% python3 -q
>>> import numpy as np
>>> np.set_printoptions(precision=2, suppress=True, linewidth=100)
>>> W0 = np.loadtxt("w.csv", delimiter=",")
>>> W0
array([[ 1.98, -4.52, -5.04],
       [ 1.19, -2.69, -2.98],
       [ 3.21, -7.23, -8.01],
       [ 0.37, -0.9 , -0.97],
       [ 3.61, -8.08, -9.01],
       [ 1.99, -4.52, -5.03],
       [ 3.22, -7.2 , -7.97],
       [ 0.79, -1.79, -2.01],
       [ 1.61, -3.56, -4.01],
       [ 1.99, -4.5 , -5.02],
       [ 2.8 , -6.29, -6.97],
       [ 3.2 , -7.18, -8.02],
       [ 1.98, -4.48, -4.99],
       [ 1.18, -2.69, -2.99],
       [ 0.81, -1.79, -2.01],
       [ 1.59, -3.64, -3.99],
       [ 1.23, -2.72, -3.  ],
       [ 3.63, -8.1 , -9.01],
       [ 1.61, -3.59, -3.99],
       [ 3.22, -7.2 , -8.  ],
       [ 2.42, -5.41, -5.99],
       [ 1.63, -3.59, -4.04],
       [ 1.64, -3.56, -3.98],
       [ 2.02, -4.54, -4.98],
       [ 1.97, -4.51, -4.97],
       [ 3.6 , -8.11, -8.98]])
>>> other = np.c_[W0[:, :1] @ np.array([[3]]), np.array([2, 1, 2, 2, -1, 0, 2, -1, 0, 0, 0, 0, 2, -2, -1, 1, 0, 2, 0, 2, -1, 2, 0, 1, 1, -1])]
>>> other
array([[ 5.94,  2.  ],
       [ 3.57,  1.  ],
       [ 9.63,  2.  ],
       [ 1.11,  2.  ],
       [10.83, -1.  ],
       [ 5.97,  0.  ],
       [ 9.66,  2.  ],
       [ 2.37, -1.  ],
       [ 4.83,  0.  ],
       [ 5.97,  0.  ],
       [ 8.4 ,  0.  ],
       [ 9.6 ,  0.  ],
       [ 5.94,  2.  ],
       [ 3.54, -2.  ],
       [ 2.43, -1.  ],
       [ 4.77,  1.  ],
       [ 3.69,  0.  ],
       [10.89,  2.  ],
       [ 4.83,  0.  ],
       [ 9.66,  2.  ],
       [ 7.26, -1.  ],
       [ 4.89,  2.  ],
       [ 4.92,  0.  ],
       [ 6.06,  1.  ],
       [ 5.91,  1.  ],
       [10.8 , -1.  ]])
>>> np.linalg.matrix_rank(other)
np.int64(2)
>>> np.linalg.matrix_rank(np.c_[W0, other])
np.int64(4)
>>> np.linalg.norm(np.linalg.qr(W0)[0].T @ other, axis=0) ** 2 / ((other ** 2).sum(axis=0) + 1e-12)
array([1.  , 0.19])
>>> np.round(np.linalg.lstsq(W0, other[:, 0])[0], 2) + 0
array([3., 0., 0.])
